>>> import numpy as np
>>> np.set_printoptions(suppress=True, linewidth=200)
>>> mat = np.loadtxt("test2.csv", delimiter=",")
>>> mat
array([[1.   , 0.9  , 0.81 , 0.729, 0.656, 0.59 , 0.531, 0.478, 0.43 , 0.387, 0.349],
       [0.9  , 1.   , 0.9  , 0.81 , 0.729, 0.656, 0.59 , 0.531, 0.478, 0.43 , 0.387],
       [0.81 , 0.9  , 1.   , 0.9  , 0.81 , 0.729, 0.656, 0.59 , 0.531, 0.478, 0.43 ],
       [0.729, 0.81 , 0.9  , 1.   , 0.9  , 0.81 , 0.729, 0.656, 0.59 , 0.531, 0.478],
       [0.656, 0.729, 0.81 , 0.9  , 1.   , 0.9  , 0.81 , 0.729, 0.656, 0.59 , 0.531],
       [0.59 , 0.656, 0.729, 0.81 , 0.9  , 1.   , 0.9  , 0.81 , 0.729, 0.656, 0.59 ],
       [0.531, 0.59 , 0.656, 0.729, 0.81 , 0.9  , 1.   , 0.9  , 0.81 , 0.729, 0.656],
       [0.478, 0.531, 0.59 , 0.656, 0.729, 0.81 , 0.9  , 1.   , 0.9  , 0.81 , 0.729],
       [0.43 , 0.478, 0.531, 0.59 , 0.656, 0.729, 0.81 , 0.9  , 1.   , 0.9  , 0.81 ],
       [0.387, 0.43 , 0.478, 0.531, 0.59 , 0.656, 0.729, 0.81 , 0.9  , 1.   , 0.9  ],
       [0.349, 0.387, 0.43 , 0.478, 0.531, 0.59 , 0.656, 0.729, 0.81 , 0.9  , 1.   ]])
>>> T = np.stack([mat, 3 * mat, mat[::-1]])
>>> np.linalg.matrix_rank(T)
array([11, 11, 11])
>>> np.round(np.linalg.norm(T, axis=(1, 2)), 3)
array([ 8.02 , 24.059,  8.02 ])
>>> np.linalg.matrix_rank(T.reshape(3, -1))
np.int64(2)
>>> T.shape
(3, 11, 11)
>>> np.round(np.linalg.det(T), 3) + 0
array([0.   , 0.011, 0.   ])
>>> def softmax(z):
...     e = np.exp(z - z.max(axis=-1, keepdims=True))
...     return e / e.sum(axis=-1, keepdims=True)
... 
>>> np.round(softmax(mat[9] + -3), 3)
array([0.067, 0.07 , 0.073, 0.077, 0.082, 0.088, 0.094, 0.102, 0.112, 0.123, 0.112])
>>> np.round(softmax(10 * mat[9]), 3)
array([0.001, 0.002, 0.003, 0.005, 0.008, 0.016, 0.033, 0.074, 0.182, 0.495, 0.182])
>>> np.round(softmax(mat).sum(axis=1), 3)
array([1., 1., 1., 1., 1., 1., 1., 1., 1., 1., 1.])
>>> att = mat @ mat.T / np.sqrt(11)
>>> softmax(att).round(6).argmax(axis=1)
array([3, 3, 4, 4, 4, 5, 6, 6, 6, 7, 7])
>>> np.round(softmax(att)[9] @ mat, 3)
array([0.602, 0.655, 0.7  , 0.736, 0.76 , 0.773, 0.773, 0.76 , 0.733, 0.692, 0.639])
>>> out = mat / np.linalg.norm(mat, axis=1, keepdims=True)
>>> C2 = out @ out.T
>>> C2[8].round(3)
array([0.848, 0.865, 0.888, 0.914, 0.94 , 0.963, 0.982, 0.995, 1.   , 0.995, 0.988])
>>> (C2 - 2 * np.eye(11)).round(6).argmax(axis=1)
array([ 1,  0,  1,  2,  3,  4,  7,  8,  9, 10,  9])
>>> np.round(np.linalg.norm(out, axis=1), 3)
array([1., 1., 1., 1., 1., 1., 1., 1., 1., 1., 1.])
>>> (np.abs(C2) > 0.9).astype(int)
array([[1, 1, 1, 1, 1, 1, 1, 0, 0, 0, 0],
       [1, 1, 1, 1, 1, 1, 1, 0, 0, 0, 0],
       [1, 1, 1, 1, 1, 1, 1, 1, 0, 0, 0],
       [1, 1, 1, 1, 1, 1, 1, 1, 1, 0, 0],
       [1, 1, 1, 1, 1, 1, 1, 1, 1, 1, 1],
       [1, 1, 1, 1, 1, 1, 1, 1, 1, 1, 1],
       [1, 1, 1, 1, 1, 1, 1, 1, 1, 1, 1],
       [0, 0, 1, 1, 1, 1, 1, 1, 1, 1, 1],
       [0, 0, 0, 1, 1, 1, 1, 1, 1, 1, 1],
       [0, 0, 0, 0, 1, 1, 1, 1, 1, 1, 1],
       [0, 0, 0, 0, 1, 1, 1, 1, 1, 1, 1]])
